% ipython --no-banner

In [1]: import numpy as np

In [2]: import numpy.linalg as la

In [3]: np.set_printoptions(precision=3, suppress=True, linewidth=200, floatmode="fixed")

In [4]: O, _ = la.qr(np.array([[1.2, -2.8, 0.6, -1.2, 0.3, 0.9, -0.7],
   ...:     [0.2, -2.2, 0.6, 0.5, -1.6, 2.2, -1.3],
   ...:     [0.8, 0.9, 0.4, -1.3, 1.2, -1.6, 0.9],
   ...:     [1.4, 2.0, -0.5, 0.3, 1.2, -1.1, 0.6],
   ...:     [-0.4, 0.9, -0.6, 1.2, -0.4, 0.0, -0.4],
   ...:     [-0.1, -0.4, -1.1, -0.6, -1.1, 0.0, -1.6],
   ...:     [0.6, -0.7, -1.0, -1.2, -0.8, 2.5, 0.6]]))

In [5]: W0 = O[:, :3]

In [6]: print(W0)
[[-0.559 -0.586 -0.078]
 [-0.093 -0.498 -0.137]
 [-0.373  0.249 -0.299]
 [-0.652  0.534  0.109]
 [ 0.186  0.188  0.252]
 [ 0.047 -0.098  0.649]
 [-0.279 -0.131  0.624]]

In [7]: # keeps lengths

In [8]: U, sig, VT = la.svd(W0, full_matrices=False)

In [9]: print(np.round(U.T @ W0 @ VT.T, 3) + 0)
[[1.000 0.000 0.000]
 [0.000 1.000 0.000]
 [0.000 0.000 1.000]]

In [10]: print((sig > 1e-8).sum())
3

In [11]: print(sig / sig[0])
[1.000 1.000 1.000]

In [12]: print(VT @ VT.T)
[[1.000 0.000 0.000]
 [0.000 1.000 0.000]
 [0.000 0.000 1.000]]

In [13]: print(np.cumsum(sig ** 2) / np.sum(sig ** 2))
[0.333 0.667 1.000]

In [14]: print(np.round(U.T @ U, 3) + 0)
[[1.000 0.000 0.000]
 [0.000 1.000 0.000]
 [0.000 0.000 1.000]]

In [15]: print(round(np.sqrt((sig ** 2).sum()), 3), round(float(la.norm(W0)), 3))
1.732 1.732

In [16]: print(U.shape, sig.shape, VT.shape)
(7, 3) (3,) (3, 3)

In [17]: M2 = W0 / la.norm(W0, axis=1, keepdims=True)

In [18]: gram = M2 @ M2.T

In [19]: print((np.abs(gram) > 0.9).astype(int))
[[1 0 0 0 0 0 0]
 [0 1 0 0 0 0 0]
 [0 0 1 0 0 0 0]
 [0 0 0 1 0 0 0]
 [0 0 0 0 1 0 0]
 [0 0 0 0 0 1 0]
 [0 0 0 0 0 0 1]]

In [20]: print(gram[1])
[ 0.830  1.000 -0.170 -0.493 -0.758 -0.130  0.015]

In [21]: print(la.norm(M2, axis=1))
[1.000 1.000 1.000 1.000 1.000 1.000 1.000]

In [22]: x0 = np.array([2, -3, 1])

In [23]: y = W0 @ x0

In [24]: print(np.round(la.pinv(W0) @ W0, 3) + 0)
[[1.000 0.000 0.000]
 [0.000 1.000 0.000]
 [0.000 0.000 1.000]]

In [25]: print(la.lstsq(W0, y)[0])
[ 2.000 -3.000  1.000]

In [26]: print(y)
[ 0.561  1.171 -1.791 -2.797  0.062  1.035  0.458]

In [27]: rng = np.random.default_rng(137955)

In [28]: y = y + 0.1 * rng.normal(size=7)

In [29]: print(y)
[ 0.489  1.118 -1.940 -2.793  0.088  0.997  0.396]

In [30]: b, *_ = la.lstsq(W0, y)

In [31]: print(b.round())
[ 2.000 -3.000  1.000]

In [32]: print(np.round(W0.T @ (y - W0 @ b), 3) + 0)
[0.000 0.000 0.000]

In [33]: M2 = W0 / np.sqrt((W0 ** 2).mean(axis=1, keepdims=True))

In [34]: print(la.matrix_rank(W0 - W0.mean(axis=1, keepdims=True)))
2

In [35]: hat = W0 @ la.solve(W0.T @ W0, W0.T)

In [36]: print(np.round((np.eye(7) - hat) @ W0, 3) + 0)
[[0.000 0.000 0.000]
 [0.000 0.000 0.000]
 [0.000 0.000 0.000]
 [0.000 0.000 0.000]
 [0.000 0.000 0.000]
 [0.000 0.000 0.000]
 [0.000 0.000 0.000]]

In [37]: print(np.allclose(hat @ hat, hat))
True

In [38]: print(la.matrix_rank(np.eye(7) - hat))
4

In [39]: print(np.diag(hat))
[0.662 0.276 0.290 0.722 0.133 0.433 0.484]

In [40]: E = np.loadtxt("data.csv", delimiter=",")

In [41]: print(E)
[[ 0.000 -1.000  1.000  0.000  0.000  0.000]
 [ 0.000  2.000  2.000  0.000  0.000  0.000]
 [ 0.000  0.000  0.000  0.000  0.000  1.000]
 [ 0.000  0.000  0.000  0.000  1.000  0.000]
 [ 0.000  0.000  1.000  0.000  1.000  0.000]
 [-1.000  0.000  0.000  0.000  0.000  0.000]
 [ 0.000 -1.000  0.000  0.000  0.000  0.000]
 [ 0.000  0.000  0.000  0.000  0.000  0.000]]

In [42]: U, sig, VT = la.svd(E)

In [43]: print(sig)
[3.012 1.830 1.257 1.000 1.000 0.000]

In [44]: M2 = U[:, :5] @ np.diag(sig[:5]) @ VT[:5]

In [45]: print(round(float(la.norm(E - M2, 2)), 3), sig[5])
0.0 0.0

In [46]: print(la.matrix_rank(M2))
5

In [47]: print(M2.round(3) + 0)
[[ 0.000 -1.000  1.000  0.000  0.000  0.000]
 [ 0.000  2.000  2.000  0.000  0.000  0.000]
 [ 0.000  0.000  0.000  0.000  0.000  1.000]
 [ 0.000  0.000  0.000  0.000  1.000  0.000]
 [ 0.000  0.000  1.000  0.000  1.000  0.000]
 [-1.000  0.000  0.000  0.000  0.000  0.000]
 [ 0.000 -1.000  0.000  0.000  0.000  0.000]
 [ 0.000  0.000  0.000  0.000  0.000  0.000]]

In [48]: print(round(float(np.abs(E - M2).max()), 3))
0.0

In [49]: U, sig, VT = la.svd(E)

In [50]: vecs = VT[:(sig > 1e-8).sum()]

In [51]: x0 = E[7] + -1 * E[4] + rng.integers(2) * np.eye(6)[2]

In [52]: print(x0)
[ 0.000  0.000  0.000  0.000 -1.000  0.000]

In [53]: print(np.allclose(vecs.T @ vecs @ x0, x0))
True

In [54]: print(round(float(la.norm(x0 - vecs.T @ vecs @ x0)), 3))
0.0

In [55]: J = np.load("m.npy")

In [56]: print(J)
[[0 0 0]
 [0 0 1]
 [4 0 0]
 [1 0 0]
 [4 0 0]
 [0 0 0]
 [2 0 0]
 [1 0 0]
 [7 0 0]
 [4 0 0]
 [1 0 0]
 [1 0 0]
 [8 0 0]
 [5 0 0]
 [1 0 0]
 [8 0 0]
 [1 0 0]
 [0 0 1]
 [8 0 0]
 [2 0 0]
 [3 0 0]]

In [57]: # column 0 is much longer than the rest

In [58]: print(J @ la.pinv(J) @ J)
[[0.000 0.000 0.000]
 [0.000 0.000 1.000]
 [4.000 0.000 0.000]
 [1.000 0.000 0.000]
 [4.000 0.000 0.000]
 [0.000 0.000 0.000]
 [2.000 0.000 0.000]
 [1.000 0.000 0.000]
 [7.000 0.000 0.000]
 [4.000 0.000 0.000]
 [1.000 0.000 0.000]
 [1.000 0.000 0.000]
 [8.000 0.000 0.000]
 [5.000 0.000 0.000]
 [1.000 0.000 0.000]
 [8.000 0.000 0.000]
 [1.000 0.000 0.000]
 [0.000 0.000 1.000]
 [8.000 0.000 0.000]
 [2.000 0.000 0.000]
 [3.000 0.000 0.000]]

In [59]: print(la.lstsq(J[:-1].T, J[-1])[2])
2

In [60]: print(np.allclose(J[:-1].T @ la.lstsq(J[:-1].T, J[-1])[0], J[-1]))
True

In [61]: print(np.abs(np.diag(la.qr(J)[1])) > 1e-9)
[ True False  True]

In [62]: print(round(np.trace(la.pinv(J) @ J), 3))
2.0

In [63]: print(np.unique(J.round(6), axis=0).shape)
(9, 3)
